$ python -q
>>> import numpy as np
>>> np.set_printoptions(precision=2, suppress=True, linewidth=120)
>>> feats = np.load("run1.npy")
>>> feats
array([[-2.16, -1.72,  2.84],
       [-1.81,  1.56,  3.19],
       [-1.91,  1.1 ,  3.09],
       [-0.71,  6.17,  4.29],
       [ 0.89,  6.99,  5.89],
       [-0.27,  4.13,  4.73],
       [-1.86,  0.  ,  3.14],
       [-3.5 , -4.53,  1.5 ],
       [-2.78, -3.41,  2.22],
       [-1.25,  0.84,  3.75],
       [-2.52, -1.51,  2.48],
       [-0.7 ,  3.05,  4.3 ],
       [ 0.85,  9.1 ,  5.85],
       [ 1.  ,  8.94,  6.  ],
       [-1.72, -1.6 ,  3.28],
       [-0.86,  4.71,  4.14],
       [-4.49, -5.1 ,  0.51],
       [ 0.48,  4.73,  5.48],
       [-2.33, -0.35,  2.67],
       [-3.51, -2.97,  1.49],
       [-1.2 ,  2.24,  3.8 ],
       [ 0.41,  2.26,  5.41],
       [-0.97,  4.12,  4.03],
       [ 0.79,  4.75,  5.79],
       [-1.7 ,  0.75,  3.3 ],
       [-1.95, -0.57,  3.05],
       [-1.05,  2.13,  3.95]])
>>> proj = feats @ np.linalg.solve(feats.T @ feats, feats.T)
>>> np.round(proj @ feats[:, 1], 2) + 0
array([-1.72,  1.56,  1.1 ,  6.17,  6.99,  4.13,  0.  , -4.53, -3.41,  0.84, -1.51,  3.05,  9.1 ,  8.94, -1.6 ,  4.71,
       -5.1 ,  4.73, -0.35, -2.97,  2.24,  2.26,  4.12,  4.75,  0.75, -0.57,  2.13])
>>> np.round(np.linalg.eigvalsh(proj), 2) + 0
array([0., 0., 0., 0., 0., 0., 0., 0., 0., 0., 0., 0., 0., 0., 0., 0., 0., 0., 0., 0., 0., 0., 0., 0., 1., 1., 1.])
>>> np.linalg.matrix_rank(np.eye(27) - proj)
np.int64(24)
>>> round(np.trace(proj), 2)
np.float64(3.0)
>>> W2 = feats[[8, 0]].astype(float)
>>> for _ in range(6):
...     lab = np.linalg.norm(feats[:, None] - W2, axis=-1).argmin(axis=1)
...     W2 = np.array([feats[lab == j].mean(axis=0) for j in range(2)])
... 
>>> lab
array([0, 0, 0, 1, 1, 1, 0, 0, 0, 0, 0, 1, 1, 1, 0, 1, 0, 1, 0, 0, 1, 1, 1, 1, 0, 0, 1])
>>> W2
array([[-2.39, -1.25,  2.61],
       [-0.1 ,  4.87,  4.9 ]])
>>> np.abs(W2[1] - W2[0]).argmax()
np.int64(1)
>>> W2[1] - W2[0]
array([2.29, 6.12, 2.29])
>>> M2 = np.array([[3, 2, -1], [3, 1, -2], [0, 2, 0]])
>>> np.linalg.matrix_rank(feats @ M2)
np.int64(3)
>>> np.vstack([feats, M2.T]).shape
(30, 3)
>>> np.linalg.matrix_rank(np.vstack([feats, M2.T]))
np.int64(3)
>>> D = np.linalg.norm(feats[:, None] - feats[None], axis=-1)
>>> D[25].round(6).argsort(kind="stable")[:4]
array([25, 18,  6, 14])
>>> D.shape
(27, 27)
>>> D.mean(axis=1).argmax()
np.int64(16)
>>> m1 = np.loadtxt("w.csv", delimiter=",")
>>> m1
array([[-0.3 , -0.95,  0.07],
       [ 0.84, -0.3 , -0.46],
       [ 0.46, -0.08,  0.89]])
>>> proj = np.triu(np.array([[-2, -2, -4], [4, -1, 2], [1, -4, -1]]), 1) + np.eye(3)
>>> M2 = proj @ m1 @ np.linalg.inv(proj)
>>> np.round(np.trace(M2), 2), round(np.trace(m1), 2)
(np.float64(0.28), np.float64(0.28))
>>> rng = np.random.default_rng(24)
>>> M2 = m1 + rng.integers(-2, 3, (3, 1)) @ rng.integers(-2, 3, (1, 3))
>>> M2
array([[-0.3 , -1.95,  0.07],
       [ 0.84, -1.3 , -0.46],
       [ 0.46,  0.92,  0.89]])
>>> np.linalg.svd(M2 - m1, compute_uv=False)
array([1.73, 0.  , 0.  ])
>>> np.abs(M2 - m1).sum(axis=1)
array([1., 1., 1.])
>>> np.linalg.matrix_rank(M2 - m1, tol=1e-8)
np.int64(1)
>>> M2 - m1
array([[ 0., -1.,  0.],
       [ 0., -1.,  0.],
       [ 0.,  1.,  0.]])
>>> x0 = np.array([2, 0, 3])
>>> rhs = M2 @ x0
>>> rhs
array([-0.4 ,  0.3 ,  3.57])
>>> np.round(np.linalg.solve(M2, rhs), 2) + 0
array([2., 0., 3.])
>>> np.round(np.linalg.solve(M2, M2[:, 0]), 2) + 0
array([1., 0., 0.])
>>> np.round(np.linalg.solve(M2, -1 * rhs), 2) + 0
array([-2.,  0., -3.])
>>> np.round(np.linalg.solve(M2.T, M2[1]), 2) + 0
array([0., 1., 0.])
>>> data = np.diag(np.array([3, 2])) + 5 * np.eye(2, k=1) + 5 * np.eye(2, k=-1)
>>> data
array([[3., 5.],
       [5., 2.]])
>>> ev, vecs = np.linalg.eigh(data)
>>> np.linalg.svd(data, compute_uv=False)
array([7.52, 2.52])
>>> np.abs(vecs[:, -1])
array([0.74, 0.67])
>>> np.linalg.eigvalsh(data @ data)
array([ 6.38, 56.62])
>>> ev
array([-2.52,  7.52])
>>> np.round(vecs.T @ data @ vecs, 2) + 0
array([[-2.52,  0.  ],
       [ 0.  ,  7.52]])
>>> np.linalg.eigvalsh(data + -2 * np.eye(2))
array([-4.52,  5.52])
>>> ev.sum(), np.trace(data)
(np.float64(5.0), np.float64(5.0))
>>> np.round(vecs.T @ vecs, 2) + 0
array([[1., 0.],
       [0., 1.]])
>>> ev, vecs = np.linalg.eig(data)
>>> np.sort(np.linalg.eigvals(np.linalg.inv(data)))
array([-0.4 ,  0.13])
>>> np.sort(np.linalg.eigvals(data.T))
array([-2.52,  7.52])
>>> M2 = data[0, 0] * data[1:] - np.outer(data[1:, 0], data[0])
>>> M2
array([[  0., -19.]])
>>> np.linalg.matrix_rank(M2), np.linalg.matrix_rank(data)
(np.int64(1), np.int64(2))
>>> np.flatnonzero(~M2.round(6).any(axis=1))
array([], dtype=int64)
>>> round(float(np.einsum("ij,ji->", m1, m1)), 2)
-0.48
>>> np.linalg.eigvals(m1)
array([-0.36+0.93j, -0.36-0.93j,  1.  +0.j  ])
>>> np.round(np.linalg.det(m1[::-1]), 2)
np.float64(-1.0)
>>> np.round(np.linalg.eigvals(m1).sum().real, 2)
np.float64(0.28)
>>> J, _ = np.linalg.qr(np.array([[2.4, -0.8, -0.8], [-2.0, 0.0, 0.0], [-1.7, -0.9, 1.1]]))
>>> J
array([[-0.67, -0.61, -0.42],
       [ 0.56, -0.05, -0.83],
       [ 0.48, -0.79,  0.38]])
>>> np.kron(np.eye(2, dtype=int), J)
array([[-0.67, -0.61, -0.42, -0.  , -0.  , -0.  ],
       [ 0.56, -0.05, -0.83,  0.  , -0.  , -0.  ],
       [ 0.48, -0.79,  0.38,  0.  , -0.  ,  0.  ],
       [-0.  , -0.  , -0.  , -0.67, -0.61, -0.42],
       [ 0.  , -0.  , -0.  ,  0.56, -0.05, -0.83],
       [ 0.  , -0.  ,  0.  ,  0.48, -0.79,  0.38]])
>>> np.round(np.linalg.det(J[::-1]), 2)
np.float64(-1.0)
>>> round(float(np.einsum("ii->", J)), 2)
-0.35
>>> np.round(J.T @ J, 2) + 0
array([[1., 0., 0.],
       [0., 1., 0.],
       [0., 0., 1.]])
>>> round(float(J[:, 1] @ J[:, 0]), 2)
0.0
>>> lab = rng.permutation(3)
>>> lab
array([0, 1, 2])
>>> M2 = J[lab][:, lab]
>>> M2
array([[-0.67, -0.61, -0.42],
       [ 0.56, -0.05, -0.83],
       [ 0.48, -0.79,  0.38]])
>>> np.sort(np.abs(np.linalg.eigvals(M2)))
array([1., 1., 1.])
>>> np.round(np.linalg.det(M2), 2), round(float(np.linalg.det(J[lab])), 2)
(np.float64(1.0), 1.0)
>>> round(np.trace(M2), 2)
np.float64(-0.35)
>>> W2 = np.array([[1, 2, 2], [1, 2, 2], [1, 2, 1]])
>>> W0 = np.repeat(W2, 22 // 3, axis=0)
>>> W0 = W0 + 0.05 * rng.normal(size=W0.shape)
>>> W0
array([[0.99, 2.03, 1.94],
       [1.05, 1.94, 1.99],
       [1.04, 2.03, 1.97],
       [1.09, 2.02, 1.95],
       [1.  , 1.96, 2.02],
       [0.93, 2.02, 1.91],
       [1.05, 2.01, 2.07],
       [0.96, 1.9 , 1.93],
       [0.99, 2.1 , 2.03],
       [1.07, 1.96, 1.97],
       [0.98, 2.06, 1.97],
       [0.99, 2.08, 1.96],
       [1.  , 1.93, 1.99],
       [1.04, 2.06, 1.93],
       [0.87, 2.03, 1.08],
       [0.96, 2.01, 1.  ],
       [0.89, 1.87, 1.  ],
       [1.02, 1.92, 0.98],
       [0.96, 1.95, 0.94],
       [1.06, 2.  , 0.99],
       [0.98, 2.02, 0.97]])
>>> O, Rm = np.linalg.qr(W0)
>>> O @ Rm
array([[0.99, 2.03, 1.94],
       [1.05, 1.94, 1.99],
       [1.04, 2.03, 1.97],
       [1.09, 2.02, 1.95],
       [1.  , 1.96, 2.02],
       [0.93, 2.02, 1.91],
       [1.05, 2.01, 2.07],
       [0.96, 1.9 , 1.93],
       [0.99, 2.1 , 2.03],
       [1.07, 1.96, 1.97],
       [0.98, 2.06, 1.97],
       [0.99, 2.08, 1.96],
       [1.  , 1.93, 1.99],
       [1.04, 2.06, 1.93],
       [0.87, 2.03, 1.08],
       [0.96, 2.01, 1.  ],
       [0.89, 1.87, 1.  ],
       [1.02, 1.92, 0.98],
       [0.96, 1.95, 0.94],
       [1.06, 2.  , 0.99],
       [0.98, 2.02, 0.97]])
>>> O.shape, Rm.shape
((21, 3), (3, 3))
>>> round(float(abs(Rm[0, 0])), 2), np.round(np.linalg.norm(W0[:, 0]), 2)
(4.58, np.float64(4.58))
>>> Rm
array([[-4.58, -9.13, -7.59],
       [ 0.  ,  0.54, -0.16],
       [ 0.  ,  0.  , -1.98]])
>>> round(np.trace(O @ O.T), 2)
np.float64(3.0)
>>> np.abs(np.diag(Rm))
array([4.58, 0.54, 1.98])
>>> np.round(O.T @ O, 2) + 0
array([[1., 0., 0.],
       [0., 1., 0.],
       [0., 0., 1.]])
>>> E = np.array([[-1, 1, 2, -2], [-1, 2, 0, -1], [0, 0, 1, 1], [-2, -2, 0, -2]])
>>> E[:, 0] = -2 * E[:, 3]
>>> E
array([[ 4,  1,  2, -2],
       [ 2,  2,  0, -1],
       [-2,  0,  1,  1],
       [ 4, -2,  0, -2]])
>>> w1 = np.array([[0, 1, 1, 2, 1],
...     [-1, 0, -1, 1, 1],
...     [-1, 2, 1, -2, 1],
...     [-2, -1, 2, 0, -1]])
>>> c = np.array([0, 2, -2, -2, 2])
>>> H = np.maximum(E @ w1 + c, 0)
>>> np.linalg.matrix_rank(H)
np.int64(4)
>>> (H > 0).astype(int)
array([[1, 1, 0, 1, 1],
       [0, 1, 0, 1, 1],
       [0, 1, 0, 0, 0],
       [1, 1, 0, 1, 1]])
>>> H
array([[ 1, 12,  0,  3, 11],
       [ 0,  5,  0,  4,  7],
       [ 0,  1,  0,  0,  0],
       [ 6,  8,  0,  4,  6]])
>>> (H > 0).mean(axis=0)
array([0.5 , 1.  , 0.  , 0.75, 0.75])
>>> W2 = np.array([[-1, 7], [8, 1], [3, 8], [-3, 5], [-1, 1]])
>>> w1 @ W2
array([[ 4, 20],
       [-6, -9],
       [25, -6],
       [ 1,  0]])
>>> H @ W2
array([[75, 45],
       [21, 32],
       [ 8,  1],
       [40, 76]])
>>> (H @ W2).round(6).argmax(axis=1)
array([0, 1, 0, 1])
>>> Uu, sig, Vt = np.linalg.svd(E)
>>> vecs = Vt[:(sig > 1e-8).sum()]
>>> x0 = E[1] + -3 * E[2] + rng.integers(2) * np.eye(4)[2]
>>> x0
array([ 8.,  2., -2., -4.])
>>> np.allclose(vecs.T @ vecs @ x0, x0)
True
>>> np.linalg.matrix_rank(np.vstack([E, x0]))
np.int64(3)
>>> np.round(np.linalg.norm(x0 - vecs.T @ vecs @ x0), 2)
np.float64(0.0)
>>> M2 = E / np.linalg.norm(E, axis=1, keepdims=True)
>>> C2 = M2 @ M2.T
>>> round(np.degrees(np.arccos(np.clip(C2[1, 2], -1, 1))), 2)
np.float64(132.88)
>>> mat = np.loadtxt("test14.csv", delimiter=",")
>>> mat
array([[1.  , 0.  , 0.  ],
       [0.  , 1.  , 0.  ],
       [0.33, 0.33, 0.33]])
>>> O, vecs = np.linalg.qr(mat[:, :2])[0], np.linalg.qr(mat[:, 2:])[0]
>>> sig = np.linalg.svd(O.T @ vecs, compute_uv=False)
>>> round(np.linalg.norm(O @ O.T - vecs @ vecs.T, 2), 2)
np.float64(1.0)
>>> sig
array([0.43])
>>> t = np.radians(120)
>>> Rm = np.eye(3)
>>> Rm[2, 2] = Rm[0, 0] = np.cos(t)
>>> Rm[2, 0], Rm[0, 2] = -np.sin(t), np.sin(t)
>>> Rm
array([[-0.5 ,  0.  ,  0.87],
       [ 0.  ,  1.  ,  0.  ],
       [-0.87,  0.  , -0.5 ]])
>>> M2 = mat @ Rm.T
>>> M2
array([[-0.5 ,  0.  , -0.87],
       [ 0.  ,  1.  ,  0.  ],
       [ 0.12,  0.33, -0.46]])
>>> np.linalg.svd(mat, compute_uv=False), np.linalg.svd(M2, compute_uv=False)
(array([1.12, 1.  , 0.3 ]), array([1.12, 1.  , 0.3 ]))
>>> np.allclose(np.linalg.norm(mat, axis=1), np.linalg.norm(M2, axis=1))
True
>>> np.sort(np.linalg.eigvals(mat))
array([0.33, 1.  , 1.  ])
>>> np.linalg.matrix_power(mat - np.diag(np.diag(mat)), 3)
array([[0., 0., 0.],
       [0., 0., 0.],
       [0., 0., 0.]])
>>> mat @ mat
array([[1.  , 0.  , 0.  ],
       [0.  , 1.  , 0.  ],
       [0.44, 0.44, 0.11]])
>>> lab = rng.permutation(3)
>>> M2 = mat[:, lab] * rng.choice([-1, 1], 3)
>>> M2
array([[ 1.  , -0.  ,  0.  ],
       [ 0.  , -1.  ,  0.  ],
       [ 0.33, -0.33,  0.33]])
>>> Uu, _, Vt = np.linalg.svd(mat.T @ M2)
>>> np.round(Uu @ Vt, 2) + 0
array([[ 1.,  0.,  0.],
       [ 0., -1.,  0.],
       [ 0.,  0.,  1.]])
>>> lab
array([0, 1, 2])
>>> np.round(np.linalg.lstsq(mat, M2)[0], 2) + 0
array([[ 1.,  0.,  0.],
       [ 0., -1.,  0.],
       [ 0.,  0.,  1.]])
>>> proj = np.triu(np.array([[-2, 4, 2], [-1, 2, -2], [2, 4, -3]]), 1) + np.eye(3)
>>> M2 = proj @ mat @ np.linalg.inv(proj)
>>> M2
array([[ 1.67, -2.  , -6.67],
       [-0.67,  3.  ,  6.67],
       [ 0.33, -1.  , -2.33]])
>>> np.linalg.matrix_rank(M2)
np.int64(3)
